$ python -q
>>> import numpy as np
>>> np.set_printoptions(precision=2, suppress=True, linewidth=200, floatmode="fixed")
>>> B = np.array([[1, 2, 1, 0, 0, 1, 1],
...     [1, 0, 1, 2, 2, 0, 2],
...     [2, 0, 2, 0, 2, 0, 0],
...     [2, 0, 0, 2, 2, 0, 2],
...     [1, 1, 1, 1, 2, 1, 1],
...     [2, 2, 2, 2, 2, 0, 2],
...     [1, 2, 2, 2, 0, 2, 0]])
>>> m1 = B + B.T
>>> m1
array([[2, 3, 3, 2, 1, 3, 2],
       [3, 0, 1, 2, 3, 2, 4],
       [3, 1, 4, 0, 3, 2, 2],
       [2, 2, 0, 4, 3, 2, 4],
       [1, 3, 3, 3, 4, 3, 1],
       [3, 2, 2, 2, 3, 0, 4],
       [2, 4, 2, 4, 1, 4, 0]])
>>> # symmetric
>>> B = m1 / np.linalg.norm(m1, axis=1, keepdims=True)
>>> cov = B @ B.T
>>> cov[3]
array([0.76, 0.90, 0.61, 1.00, 0.79, 0.87, 0.71])
>>> (cov - 2 * np.eye(7)).round(6).argmax(axis=1)
array([6, 3, 0, 1, 0, 1, 0])
>>> np.linalg.norm(B, axis=1)
array([1.00, 1.00, 1.00, 1.00, 1.00, 1.00, 1.00])
>>> np.argwhere(np.triu(np.abs(cov) > 0.95, 1))
array([], shape=(0, 2), dtype=int64)
>>> vec = np.array([9, -5, 0, 5, 0, -9, 0])
>>> rhs = m1 @ vec
>>> rhs
array([-14,  19,   4,  10, -18,  27, -18])
>>> np.linalg.solve(m1, m1[:, 3])
array([0.00, 0.00, 0.00, 1.00, 0.00, 0.00, 0.00])
>>> np.round(np.linalg.solve(m1, rhs + m1[:, 0]), 2) + 0
array([10.00, -5.00,  0.00,  5.00,  0.00, -9.00,  0.00])
>>> np.linalg.solve(m1.T, m1[3])
array([0.00, 0.00, 0.00, 1.00, 0.00, 0.00, 0.00])
>>> A = np.loadtxt("out6.csv", delimiter=",")
>>> A
array([[ 0.27,  0.07, -0.81,  0.52],
       [-0.84,  0.41, -0.33, -0.13],
       [ 0.27,  0.88,  0.31,  0.23],
       [ 0.38,  0.23, -0.37, -0.81]])
>>> # columns are unit length and at right angles
>>> blk = np.stack([A, -1 * A, A[::-1]])
>>> (blk @ A.T).shape
(3, 4, 4)
>>> blk.sum(axis=0)
array([[ 0.38,  0.23, -0.37, -0.81],
       [ 0.27,  0.88,  0.31,  0.23],
       [-0.84,  0.41, -0.33, -0.13],
       [ 0.27,  0.07, -0.81,  0.52]])
>>> np.round(np.einsum("bij,cij->bc", blk, blk), 2) + 0
array([[ 4.00, -4.00,  0.00],
       [-4.00,  4.00,  0.00],
       [ 0.00,  0.00,  4.00]])
>>> np.linalg.det(blk)
array([-1.00, -1.00, -1.00])
>>> vec = np.array([-3, 2, 2, 1])
>>> np.linalg.inv(A)
array([[ 0.27, -0.84,  0.27,  0.38],
       [ 0.07,  0.41,  0.88,  0.23],
       [-0.81, -0.33,  0.31, -0.37],
       [ 0.52, -0.13,  0.23, -0.81]])
>>> A.T @ (A @ vec)
array([-3.00,  2.00,  2.00,  1.00])
>>> round(np.linalg.det(A), 2)
np.float64(-1.0)
>>> 4 - np.linalg.matrix_rank(A - np.eye(4), tol=1e-8)
np.int64(1)
>>> np.abs(np.linalg.eigvals(A))
array([1.00, 1.00, 1.00, 1.00])
>>> B = np.linalg.inv(m1)
>>> np.linalg.det(m1) * B
array([[-196.00, -128.00,  248.00,  154.00, -192.00,   -4.00,  154.00],
       [-128.00, -704.00,  604.00,  752.00, -296.00, -212.00,   -8.00],
       [ 248.00,  604.00, -624.00, -792.00,  336.00,  292.00,  -32.00],
       [ 154.00,  752.00, -792.00, -881.00,  368.00,  356.00,   69.00],
       [-192.00, -296.00,  336.00,  368.00,  -64.00, -128.00,  -12.00],
       [  -4.00, -212.00,  292.00,  356.00, -128.00, -256.00,  -24.00],
       [ 154.00,   -8.00,  -32.00,   69.00,  -12.00,  -24.00, -121.00]])
